>>> import numpy as np
>>> import numpy.linalg as la
>>> np.set_printoptions(precision=2, suppress=True, linewidth=120, floatmode="fixed")
>>> def rnd(a):
...     return np.round(a, 2) + 0
... 
>>> data = np.load("data.npy")
>>> print(data)
[[ 1 -8 -1 -1  0 -7  0  0]
 [ 0  0 -5  0  7  0  0  0]
 [ 3  0  4  4  0  0  5  9]
 [ 0  0  0  0  4  0  5  0]
 [ 0  0  0  0  0 -5  0 -1]
 [ 4  0  0  0  0  0  0  0]
 [ 0  4  8  0  0 -1  0  0]
 [ 0  3  0  0  0  5  0  9]]
>>> print(rnd(la.norm(data, 1)), rnd(la.norm(data, np.inf)))
19.0 25.0
>>> print(rnd(la.norm(data[4] - data[1])))
10.0
>>> print(rnd(la.norm(data, "nuc")))
59.68
>>> print(rnd(la.norm(data[4], 1)), rnd(la.norm(data[4], np.inf)))
6.0 5.0
>>> print(data[4] @ data[1])
0
>>> print(rnd(la.norm(data, 2)))
15.82
>>> print(rnd(la.norm(data) ** 2 / la.norm(data, 2) ** 2))
2.46
>>> print(rnd(la.norm(data, axis=0)))
[ 5.10  9.43 10.30  4.12  8.06 10.00  7.07 12.77]
>>> f, g = data[7], data[4]
>>> print(f @ f)
115
>>> print(f @ g)
-34
>>> p = (f @ g) / (f @ f) * f
>>> print(rnd(p))
[ 0.00 -0.89  0.00  0.00  0.00 -1.48  0.00 -2.66]
>>> print(rnd((g - p) @ f))
0.0
>>> print(la.matrix_rank(np.outer(f, g)))
1
>>> print(np.outer(f, g))
[[  0   0   0   0   0   0   0   0]
 [  0   0   0   0   0 -15   0  -3]
 [  0   0   0   0   0   0   0   0]
 [  0   0   0   0   0   0   0   0]
 [  0   0   0   0   0   0   0   0]
 [  0   0   0   0   0 -25   0  -5]
 [  0   0   0   0   0   0   0   0]
 [  0   0   0   0   0 -45   0  -9]]
>>> rng = np.random.default_rng(121705)
>>> other = data + rng.integers(-2, 3, (8, 4)) @ rng.integers(-2, 3, (4, 8))
>>> print(other)
[[  9  -8  -5  -3   4  -5   4   2]
 [ -4   0  -4   2   7   4   0  -3]
 [  5 -10  10  -1   1  -5   6  11]
 [ -8   0   4   2  -2   2  -1  -2]
 [ -4   0   3   0  -6  -7  -6   0]
 [ -4   0   4   2  -4  -2  -4  -2]
 [  0  12   4   2  -3  -5  -3   2]
 [-10   5   2   5   0   8   0   3]]
>>> print(np.abs(other - data).sum(axis=1))
[26 14 32 30 22 26 26 28]
>>> print(other - data)
[[  8   0  -4  -2   4   2   4   2]
 [ -4   0   1   2   0   4   0  -3]
 [  2 -10   6  -5   1  -5   1   2]
 [ -8   0   4   2  -6   2  -6  -2]
 [ -4   0   3   0  -6  -2  -6   1]
 [ -8   0   4   2  -4  -2  -4  -2]
 [  0   8  -4   2  -3  -4  -3   2]
 [-10   2   2   5   0   3   0  -6]]
